>>> import numpy as np
>>> np.set_printoptions(precision=2, suppress=True, linewidth=100)
>>> q, _ = np.linalg.qr(np.array([[1.4, 1.3, -0.4, 0.5, 1.2],
...     [0.0, -1.1, -0.7, -0.3, 0.3],
...     [-1.7, 0.6, 0.1, 1.7, 0.0],
...     [0.1, -0.8, -1.8, -0.1, 0.6],
...     [0.2, -1.6, -1.3, 0.4, -1.5]]))
>>> data = -3 * q
>>> data
array([[ 1.9 , -1.4 ,  1.39, -1.01,  0.69],
       [ 0.  ,  1.3 ,  0.05,  0.11,  2.7 ],
       [-2.3 , -0.87,  1.33, -0.98,  0.44],
       [ 0.14,  0.96,  2.25,  1.63, -0.57],
       [ 0.27,  1.91,  0.47, -2.08, -0.84]])
>>> (data + data.T) / 2
array([[ 1.9 , -0.7 , -0.46, -0.44,  0.48],
       [-0.7 ,  1.3 , -0.41,  0.53,  2.31],
       [-0.46, -0.41,  1.33,  0.64,  0.45],
       [-0.44,  0.53,  0.64,  1.63, -1.33],
       [ 0.48,  2.31,  0.45, -1.33, -0.84]])
>>> round(float(np.linalg.det(data)), 2)
-243.0
>>> np.allclose(data, data.T)
False
>>> round(np.trace(data), 2)
np.float64(5.32)
>>> (data - data.T) / 2
array([[ 0.  , -0.7 ,  1.85, -0.57,  0.21],
       [ 0.7 ,  0.  ,  0.46, -0.42,  0.39],
       [-1.85, -0.46,  0.  , -1.62, -0.01],
       [ 0.57,  0.42,  1.62,  0.  ,  0.76],
       [-0.21, -0.39,  0.01, -0.76,  0.  ]])
>>> np.round(data.T @ data, 2) + 0
array([[9., 0., 0., 0., 0.],
       [0., 9., 0., 0., 0.],
       [0., 0., 9., 0., 0.],
       [0., 0., 0., 9., 0.],
       [0., 0., 0., 0., 9.]])
>>> np.linalg.svd(data, compute_uv=False)
array([3., 3., 3., 3., 3.])
>>> np.linalg.norm(data, axis=0)
array([3., 3., 3., 3., 3.])
>>> round(data[:, 0] @ data[:, 4], 2)
np.float64(-0.0)
>>> round(float(np.linalg.det(data[::-1])), 2)
-243.0
>>> arr = np.load("layer4.npy")
>>> arr
array([[25,  3,  9,  0],
       [ 9,  3,  1,  2],
       [24,  6,  7,  0],
       [ 1,  3,  0,  8],
       [ 0,  6,  0, 11],
       [18,  0,  7,  0],
       [ 2,  0,  0,  5],
       [24,  6,  7,  0],
       [18,  0,  7,  0],
       [19,  0,  9,  0],
       [18,  0,  7,  0],
       [18,  0,  7,  0],
       [ 2,  0,  0,  5],
       [24,  6,  7,  0],
       [18,  0,  7,  0],
       [ 8,  6,  0,  5],
       [ 1,  3,  0,  8],
       [ 0,  6,  0, 11],
       [ 3,  0,  1,  2],
       [ 2,  0,  0,  5],
       [17,  3,  5,  0],
       [26,  0, 11,  0],
       [17,  3,  5,  0],
       [ 0,  6,  0, 11],
       [27,  0, 13,  0],
       [10,  0,  3,  0],
       [ 2,  0,  0,  5],
       [27,  0, 13,  0],
       [24,  6,  7,  0],
       [ 0,  6,  0, 11]])
>>> arr.reshape(-1, 2)
array([[25,  3],
       [ 9,  0],
       [ 9,  3],
       [ 1,  2],
       [24,  6],
       [ 7,  0],
       [ 1,  3],
       [ 0,  8],
       [ 0,  6],
       [ 0, 11],
       [18,  0],
       [ 7,  0],
       [ 2,  0],
       [ 0,  5],
       [24,  6],
       [ 7,  0],
       [18,  0],
       [ 7,  0],
       [19,  0],
       [ 9,  0],
       [18,  0],
       [ 7,  0],
       [18,  0],
       [ 7,  0],
       [ 2,  0],
       [ 0,  5],
       [24,  6],
       [ 7,  0],
       [18,  0],
       [ 7,  0],
       [ 8,  6],
       [ 0,  5],
       [ 1,  3],
       [ 0,  8],
       [ 0,  6],
       [ 0, 11],
       [ 3,  0],
       [ 1,  2],
       [ 2,  0],
       [ 0,  5],
       [17,  3],
       [ 5,  0],
       [26,  0],
       [11,  0],
       [17,  3],
       [ 5,  0],
       [ 0,  6],
       [ 0, 11],
       [27,  0],
       [13,  0],
       [10,  0],
       [ 3,  0],
       [ 2,  0],
       [ 0,  5],
       [27,  0],
       [13,  0],
       [24,  6],
       [ 7,  0],
       [ 0,  6],
       [ 0, 11]])
>>> arr.ravel(order="F")
array([25,  9, 24,  1,  0, 18,  2, 24, 18, 19, 18, 18,  2, 24, 18,  8,  1,  0,  3,  2, 17, 26, 17,
        0, 27, 10,  2, 27, 24,  0,  3,  3,  6,  3,  6,  0,  0,  6,  0,  0,  0,  0,  0,  6,  0,  6,
        3,  6,  0,  0,  3,  0,  3,  6,  0,  0,  0,  0,  6,  6,  9,  1,  7,  0,  0,  7,  0,  7,  7,
        9,  7,  7,  0,  7,  7,  0,  0,  0,  1,  0,  5, 11,  5,  0, 13,  3,  0, 13,  7,  0,  0,  2,
        0,  8, 11,  0,  5,  0,  0,  0,  0,  0,  5,  0,  0,  5,  8, 11,  2,  5,  0,  0,  0, 11,  0,
        0,  5,  0,  0, 11])
>>> blk = arr.reshape(30, 2, -1)
>>> blk.sum(axis=1)
array([[34,  3],
       [10,  5],
       [31,  6],
       [ 1, 11],
       [ 0, 17],
       [25,  0],
       [ 2,  5],
       [31,  6],
       [25,  0],
       [28,  0],
       [25,  0],
       [25,  0],
       [ 2,  5],
       [31,  6],
       [25,  0],
       [ 8, 11],
       [ 1, 11],
       [ 0, 17],
       [ 4,  2],
       [ 2,  5],
       [22,  3],
       [37,  0],
       [22,  3],
       [ 0, 17],
       [40,  0],
       [13,  0],
       [ 2,  5],
       [40,  0],
       [31,  6],
       [ 0, 17]])
>>> np.einsum("ihd,ihd->ih", blk, blk)
array([[634,  81],
       [ 90,   5],
       [612,  49],
       [ 10,  64],
       [ 36, 121],
       [324,  49],
       [  4,  25],
       [612,  49],
       [324,  49],
       [361,  81],
       [324,  49],
       [324,  49],
       [  4,  25],
       [612,  49],
       [324,  49],
       [100,  25],
       [ 10,  64],
       [ 36, 121],
       [  9,   5],
       [  4,  25],
       [298,  25],
       [676, 121],
       [298,  25],
       [ 36, 121],
       [729, 169],
       [100,   9],
       [  4,  25],
       [729, 169],
       [612,  49],
       [ 36, 121]])
>>> blk.shape
(30, 2, 2)
>>> blk[:, 0]
array([[25,  3],
       [ 9,  3],
       [24,  6],
       [ 1,  3],
       [ 0,  6],
       [18,  0],
       [ 2,  0],
       [24,  6],
       [18,  0],
       [19,  0],
       [18,  0],
       [18,  0],
       [ 2,  0],
       [24,  6],
       [18,  0],
       [ 8,  6],
       [ 1,  3],
       [ 0,  6],
       [ 3,  0],
       [ 2,  0],
       [17,  3],
       [26,  0],
       [17,  3],
       [ 0,  6],
       [27,  0],
       [10,  0],
       [ 2,  0],
       [27,  0],
       [24,  6],
       [ 0,  6]])
>>> np.swapaxes(blk, 1, 2)[11]
array([[18,  7],
       [ 0,  0]])
>>> gram = np.cov(arr, rowvar=False)
>>> np.polyfit(arr[:, 1], arr[:, 3], 1)
array([0.65, 1.39])
>>> np.corrcoef(arr.T)
array([[ 1.  , -0.11,  0.95, -0.85],
       [-0.11,  1.  , -0.28,  0.43],
       [ 0.95, -0.28,  1.  , -0.77],
       [-0.85,  0.43, -0.77,  1.  ]])
>>> gram
array([[102.72,  -3.02,  41.23, -35.14],
       [ -3.02,   7.08,  -3.14,   4.63],
       [ 41.23,  -3.14,  18.39, -13.47],
       [-35.14,   4.63, -13.47,  16.59]])
>>> gram.shape
(4, 4)
>>> feats = np.loadtxt("arr.csv", delimiter=",")
>>> feats
array([[ 4., -1., -2.,  3.,  3.,  3.,  0., -4.,  2.],
       [-1.,  4., -1., -2.,  3., -1.,  5., -3.,  1.],
       [-2., -1., -2., -2.,  0.,  1., -1.,  1., -4.],
       [ 3., -2., -2.,  6., -2., -3., -1.,  3., -5.],
       [ 3.,  3.,  0., -2., -2., -6.,  1.,  1.,  1.],
       [ 3., -1.,  1., -3., -6.,  6.,  2.,  3.,  2.],
       [ 0.,  5., -1., -1.,  1.,  2., -6.,  3.,  3.],
       [-4., -3.,  1.,  3.,  1.,  3.,  3.,  2.,  4.],
       [ 2.,  1., -4., -5.,  1.,  2.,  3.,  4., -2.]])
>>> # symmetric
>>> np.round(np.linalg.eigvalsh(feats).min(), 2)
np.float64(-11.61)
